>>> import numpy as np
>>> np.set_printoptions(precision=3, suppress=True, linewidth=120, legacy="1.25")
>>> F = np.array([[1.2, -0.5, 0.8, -0.1, 0.1, 32.0],
...     [-2.2, -0.3, -0.3, -0.4, -0.9, -12.0],
...     [0.3, -1.2, -0.8, -1.3, 0.2, 16.0],
...     [-1.3, -0.1, 2.8, -2.3, 0.0, 0.0],
...     [-1.8, 0.5, -0.7, -1.0, -0.1, -6.0],
...     [0.6, -0.6, 1.0, -0.4, -0.1, -14.0],
...     [-1.0, -0.2, 1.8, 0.2, -0.9, 16.0],
...     [-0.2, -0.5, 0.5, -0.9, -1.6, 10.0]])
>>> # column 5 is much longer than the rest
>>> out = np.c_[F[:, :3] @ np.array([[-2, -5, 2], [-2, -2, 3], [-2, -3, -3]]), np.array([8, 1, 4, 1, 4, 4, 2, 7])]
>>> out.round(3) + 0
array([[ -3. ,  -7.4,  -1.5,   8. ],
       [  5.6,  12.5,  -4.4,   1. ],
       [  3.4,   3.3,  -0.6,   4. ],
       [ -2.8,  -1.7, -11.3,   1. ],
       [  4. ,  10.1,   0. ,   4. ],
       [ -2. ,  -4.8,  -3.6,   4. ],
       [ -1.2,   0. ,  -8. ,   2. ],
       [  0.4,   0.5,  -3.4,   7. ]])
>>> np.round(np.linalg.lstsq(F, out[:, 0])[0], 3) + 0
array([-2., -2., -2.,  0.,  0.,  0.])
>>> out = np.array([[-5, 8], [-4, 5], [0, 9], [4, -3], [1, -3], [0, -8]])
>>> F @ out
array([[  -4.3, -241.7],
       [   9.7,   78.1],
       [  -1.7, -135.5],
       [  -2.3,   21.2],
       [   2.9,   33.1],
       [  -2.3,  124.3],
       [   5.7, -118.7],
       [  -2.2,  -72.1]])
>>> np.einsum("ik,kj->ij", F, out)
array([[  -4.3, -241.7],
       [   9.7,   78.1],
       [  -1.7, -135.5],
       [  -2.3,   21.2],
       [   2.9,   33.1],
       [  -2.3,  124.3],
       [   5.7, -118.7],
       [  -2.2,  -72.1]])
>>> out.T @ F.T
array([[  -4.3,    9.7,   -1.7,   -2.3,    2.9,   -2.3,    5.7,   -2.2],
       [-241.7,   78.1, -135.5,   21.2,   33.1,  124.3, -118.7,  -72.1]])
>>> np.einsum("ij,ij->i", F, F)
array([1026.35,  149.99,  259.9 ,   14.83,   40.99,  197.89,  261.13,  103.91])
>>> np.vstack([F, out.T]).shape
(10, 6)
>>> u, g = F[4], F[6]
>>> u @ g
-95.67
>>> u @ u
40.99
>>> pr = (u @ g) / (u @ u) * u
>>> round((g - pr) @ u, 3)
-0.0
>>> round(np.linalg.norm(u + g) ** 2 + np.linalg.norm(u - g) ** 2, 3)
604.24
>>> pr
array([ 4.201, -1.167,  1.634,  2.334,  0.233, 14.004])
>>> def softmax(z):
...     e = np.exp(z - z.max(axis=-1, keepdims=True))
...     return e / e.sum(axis=-1, keepdims=True)
... 
>>> np.round(softmax(10 * F[7]), 3) + 0
array([0., 0., 0., 0., 0., 1.])
>>> np.round(softmax(F[7]), 3) + 0
array([0., 0., 0., 0., 0., 1.])
>>> scores = F @ F.T / np.sqrt(6)
>>> softmax(scores)[7] @ F
array([ 1.2, -0.5,  0.8, -0.1,  0.1, 32. ])
>>> E = np.load("data.npy")
>>> E
array([[-9,  0,  0, -6],
       [ 2, -7, -4, -2],
       [-8,  2,  8, -8],
       [ 2,  5, -9,  9]])
>>> np.trace(E)
1
>>> np.allclose(E, E.T)
False
>>> E.inv()
Traceback (most recent call last):
  File "<python-input-29>", line 1, in <module>
    E.inv()
    ^^^^^
AttributeError: 'numpy.ndarray' object has no attribute 'inv'
>>> np.allclose(E @ E.T, E.T @ E)
False
>>> (E + E.T) / 2
array([[-9. ,  1. , -4. , -2. ],
       [ 1. , -7. , -1. ,  1.5],
       [-4. , -1. ,  8. , -8.5],
       [-2. ,  1.5, -8.5,  9. ]])
>>> (E - E.T) / 2
array([[ 0. , -1. ,  4. , -4. ],
       [ 1. ,  0. , -3. , -3.5],
       [-4. ,  3. ,  0. ,  0.5],
       [ 4. ,  3.5, -0.5,  0. ]])
>>> Q, Rm = np.linalg.qr(E)
>>> np.round(Q.T @ Q, 3) + 0
array([[1., 0., 0., 0.],
       [0., 1., 0., 0.],
       [0., 0., 1., 0.],
       [0., 0., 0., 1.]])
>>> Q.shape, Rm.shape
((4, 4), (4, 4))
>>> round(np.trace(Q @ Q.T), 3)
4.0
>>> A = np.load("w.npy")
>>> A
array([[ 5.,  3.,  2.],
       [ 3., 13.,  6.],
       [ 2.,  6.,  8.]])
>>> # equal to its transpose
>>> x = np.array([0, 5, 1])
>>> target = A @ x
>>> target
array([17., 71., 38.])
>>> np.round(np.linalg.solve(A, target + A[:, 1]), 3) + 0
array([0., 6., 1.])
>>> left, sig, Vt = np.linalg.svd(A, full_matrices=False)
>>> np.abs(left[:, 0]).round(6).argmax()
1
>>> np.round(Vt @ Vt.T, 3) + 0
array([[1., 0., 0.],
       [0., 1., 0.],
       [0., 0., 1.]])
>>> np.round(left.T @ A @ Vt.T, 3) + 0
array([[18.,  0.,  0.],
       [ 0.,  4.,  0.],
       [ 0.,  0.,  4.]])
>>> np.abs(Vt[0])
array([0.267, 0.802, 0.535])
>>> (sig > 1e-8).sum()
3
>>> np.cumsum(sig ** 2) / np.sum(sig ** 2)
array([0.91 , 0.955, 1.   ])
>>> np.allclose(left * sig @ Vt, A)
True
>>> out = np.array([[3, 3], [1, 3]])
>>> basis = np.kron(out, A)
>>> basis.shape
(6, 6)
>>> np.linalg.matrix_rank(basis)
6
>>> rng = np.random.default_rng(90)
>>> feats = np.eye(7, dtype=int)[rng.permutation(7)]
>>> feats
array([[0, 1, 0, 0, 0, 0, 0],
       [0, 0, 0, 0, 0, 0, 1],
       [0, 0, 0, 1, 0, 0, 0],
       [0, 0, 0, 0, 0, 1, 0],
       [0, 0, 1, 0, 0, 0, 0],
       [1, 0, 0, 0, 0, 0, 0],
       [0, 0, 0, 0, 1, 0, 0]])
>>> # rows sum to 1
>>> u, g = feats[0], feats[3]
>>> u @ g
0
>>> u @ u
1
>>> pr = (u @ g) / (u @ u) * u
>>> g - pr
array([0., 0., 0., 0., 0., 1., 0.])
>>> pr
array([0., 0., 0., 0., 0., 0., 0.])
>>> np.outer(u, g)
array([[0, 0, 0, 0, 0, 0, 0],
       [0, 0, 0, 0, 0, 1, 0],
       [0, 0, 0, 0, 0, 0, 0],
       [0, 0, 0, 0, 0, 0, 0],
       [0, 0, 0, 0, 0, 0, 0],
       [0, 0, 0, 0, 0, 0, 0],
       [0, 0, 0, 0, 0, 0, 0]])
>>> feats.T @ feats
array([[1, 0, 0, 0, 0, 0, 0],
       [0, 1, 0, 0, 0, 0, 0],
       [0, 0, 1, 0, 0, 0, 0],
       [0, 0, 0, 1, 0, 0, 0],
       [0, 0, 0, 0, 1, 0, 0],
       [0, 0, 0, 0, 0, 1, 0],
       [0, 0, 0, 0, 0, 0, 1]])
>>> feats @ feats.T
array([[1, 0, 0, 0, 0, 0, 0],
       [0, 1, 0, 0, 0, 0, 0],
       [0, 0, 1, 0, 0, 0, 0],
       [0, 0, 0, 1, 0, 0, 0],
       [0, 0, 0, 0, 1, 0, 0],
       [0, 0, 0, 0, 0, 1, 0],
       [0, 0, 0, 0, 0, 0, 1]])
>>> np.linalg.norm(feats, axis=0)
array([1., 1., 1., 1., 1., 1., 1.])
>>> np.linalg.pinv(feats)
array([[0., 0., 0., 0., 0., 1., 0.],
       [1., 0., 0., 0., 0., 0., 0.],
       [0., 0., 0., 0., 1., 0., 0.],
       [0., 0., 1., 0., 0., 0., 0.],
       [0., 0., 0., 0., 0., 0., 1.],
       [0., 0., 0., 1., 0., 0., 0.],
       [0., 1., 0., 0., 0., 0., 0.]])
>>> data = np.load("test3.npy")
>>> data
array([[  3.996, -26.179, -39.755],
       [  3.984, -24.647, -37.857],
       [  3.984, -24.601, -37.8  ],
       [  3.854, -18.349, -29.931],
       [  3.467, -11.199, -20.581],
       [  3.33 ,  -9.641, -18.463],
       [  2.849,  -5.765, -12.974],
       [  2.695,  -4.858, -11.621],
       [  1.986,  -1.958,  -6.924],
       [  1.505,  -0.81 ,  -4.699],
       [  1.244,  -0.392,  -3.722],
       [  1.234,  -0.379,  -3.688],
       [  0.893,  -0.022,  -2.605],
       [  0.552,   0.145,  -1.691],
       [  0.004,   0.003,  -0.103],
       [  0.   ,   0.   ,   0.025],
       [  0.022,   0.025,   0.265],
       [  0.296,   0.403,   1.122],
       [  0.448,   0.642,   1.47 ],
       [  0.568,   0.841,   1.732],
       [  0.986,   1.576,   2.603],
       [  5.18 ,  10.817,  11.667],
       [  7.791,  17.413,  17.842],
       [ 10.165,  23.733,  23.725],
       [ 11.11 ,  26.318,  26.128],
       [ 13.541,  33.115,  32.444],
       [ 19.439,  50.319,  48.436]])
>>> proj = data @ np.linalg.solve(data.T @ data, data.T)
>>> np.round(np.linalg.eigvalsh(proj), 3) + 0
array([0., 0., 0., 0., 0., 0., 0., 0., 0., 0., 0., 0., 0., 0., 0., 0., 0., 0., 0., 0., 0., 0., 0., 0., 1., 1., 1.])
>>> proj @ data[:, 2]
array([-39.755, -37.857, -37.8  , -29.931, -20.581, -18.463, -12.974, -11.621,  -6.924,  -4.699,  -3.722,  -3.688,
        -2.605,  -1.691,  -0.103,   0.025,   0.265,   1.122,   1.47 ,   1.732,   2.603,  11.667,  17.842,  23.725,
        26.128,  32.444,  48.436])
>>> np.linalg.matrix_rank(np.eye(27) - proj)
24
>>> np.allclose(proj @ proj, proj)
True
>>> Q = A.astype(float).copy()
>>> for j in range(3):
...     Q[:, j] -= Q[:, :j] @ (Q[:, :j].T @ Q[:, j])
...     Q[:, j] /= np.linalg.norm(Q[:, j])
... 
>>> np.round(Q.T @ Q, 3) + 0
array([[1., 0., 0.],
       [0., 1., 0.],
       [0., 0., 1.]])
>>> Q
array([[ 0.811, -0.57 , -0.13 ],
       [ 0.487,  0.781, -0.391],
       [ 0.324,  0.253,  0.911]])
>>> u = np.array([-5, 1, 1])
>>> out = Q + np.outer(u, np.eye(3)[0])
>>> np.linalg.matrix_rank(np.linalg.inv(out) - np.linalg.inv(Q), tol=1e-8)
1
>>> np.linalg.matrix_rank(out - Q)
1
>>> round(float(np.linalg.det(out) / np.linalg.det(Q)), 3), round(1 + np.linalg.solve(Q, u)[0], 3)
(-2.244, -2.244)
>>> out
array([[-4.189, -0.57 , -0.13 ],
       [ 1.487,  0.781, -0.391],
       [ 1.324,  0.253,  0.911]])
>>> round(np.linalg.norm(out) ** 2 / np.linalg.norm(out, 2) ** 2, 3)
1.055
>>> basis = data[[3, 16]].astype(float)
>>> for _ in range(3):
...     idx = np.linalg.norm(data[:, None] - basis, axis=-1).argmin(axis=1)
...     basis = np.array([data[idx == j].mean(axis=0) for j in range(2)])
... 
>>> idx
array([0, 0, 0, 0, 0, 0, 0, 0, 1, 1, 1, 1, 1, 1, 1, 1, 1, 1, 1, 1, 1, 1, 1, 1, 1, 1, 1])
>>> basis[1] - basis[0]
array([ 0.531, 24.17 , 33.703])
>>> np.bincount(idx)
array([ 8, 19])
>>> basis
array([[  3.52 , -15.655, -26.123],
       [  4.051,   8.515,   7.58 ]])
>>> arr = np.array([[0.7, -1.6, -0.2, -0.1, 0.0, -1.5],
...     [-0.5, 0.2, -0.2, 2.2, 1.1, -1.4],
...     [1.2, -0.3, -1.8, 0.3, -0.3, 0.8],
...     [-0.2, -3.8, -1.7, 0.3, 0.8, 0.4],
...     [-0.2, -1.7, -0.1, 2.6, 0.8, 0.9]])
>>> out = arr + rng.integers(-2, 3, (5, 4)) @ rng.integers(-2, 3, (4, 6))
>>> out
array([[ -0.3,  -2.6,  -0.2,   0.9,   3. ,  -0.5],
       [ -1.5,  -3.8,   2.8,   8.2,  -0.9,  -5.4],
       [  1.2,   0.7,  -6.8,  -4.7,   6.7,   1.8],
       [ -2.2,  -4.8,   1.3,   1.3, -10.2,  -0.6],
       [  3.8,   3.3,  -1.1,  -0.4,   3.8,   3.9]])
>>> out - arr
array([[ -1.,  -1.,   0.,   1.,   3.,   1.],
       [ -1.,  -4.,   3.,   6.,  -2.,  -4.],
       [  0.,   1.,  -5.,  -5.,   7.,   1.],
       [ -2.,  -1.,   3.,   1., -11.,  -1.],
       [  4.,   5.,  -1.,  -3.,   3.,   3.]])
>>> np.abs(out - arr).sum(axis=1)
array([ 7., 20., 19., 19., 19.])
>>> x = np.array([1, 3, -5, -2, -2, -1])
>>> target = F @ x
>>> target
array([-36.3,  13. , -13.1, -11. ,  11.4,   8.8, -25.2,  -9.2])
>>> np.linalg.solve(F.T @ F, F.T @ target)
array([ 1.,  3., -5., -2., -2., -1.])
>>> target = target + 0.05 * rng.normal(size=8)
>>> target
array([-36.397,  13.021, -13.087, -11.028,  11.345,   8.87 , -25.139,  -9.27 ])
>>> c, *_ = np.linalg.lstsq(F, target)
>>> np.round(F.T @ (target - F @ c), 3) + 0
array([0., 0., 0., 0., 0., 0.])
>>> c.round()
array([ 1.,  3., -5., -2., -2., -1.])
>>> round(float(np.linalg.norm(target - F @ c)), 3)
0.076
>>> [round(float(np.linalg.norm(np.linalg.solve(F.T @ F + lam * np.eye(6), F.T @ target))), 2) for lam in (0, 1, 10, 100)]
[6.54, 4.75, 2.68, 1.17]
>>> out = arr / np.sqrt((arr ** 2).mean(axis=1, keepdims=True))
>>> np.linalg.norm(out, axis=1)
array([2.449, 2.449, 2.449, 2.449, 2.449])
>>> np.linalg.matrix_rank(arr - arr.mean(axis=1, keepdims=True))
5
>>> np.linalg.matrix_rank(out) == np.linalg.matrix_rank(arr)
True
>>> out[3]
array([-0.115, -2.178, -0.974,  0.172,  0.459,  0.229])
>>> W0 = np.load("layer14.npy")
>>> W0
array([[ 0.866,  0.   ,  0.   ,  0.   ,  0.   ,  0.5  ,  0.   ],
       [ 0.   ,  1.   ,  0.   ,  0.   ,  0.   ,  0.   ,  0.   ],
       [ 0.   ,  0.   ,  1.   ,  0.   ,  0.   ,  0.   ,  0.   ],
       [ 0.   ,  0.   ,  0.   ,  1.   ,  0.   ,  0.   ,  0.   ],
       [ 0.   ,  0.   ,  0.   ,  0.   ,  1.   ,  0.   ,  0.   ],
       [-0.5  ,  0.   ,  0.   ,  0.   ,  0.   ,  0.866,  0.   ],
       [ 0.   ,  0.   ,  0.   ,  0.   ,  0.   ,  0.   ,  1.   ]])
>>> x = np.array([-1, -2, 0, 0, -2, 2, 2])
>>> round(np.linalg.det(W0), 3)
1.0
>>> [p for p in range(1, 25) if np.allclose(np.linalg.matrix_power(W0, p), np.eye(7))]
[12, 24]
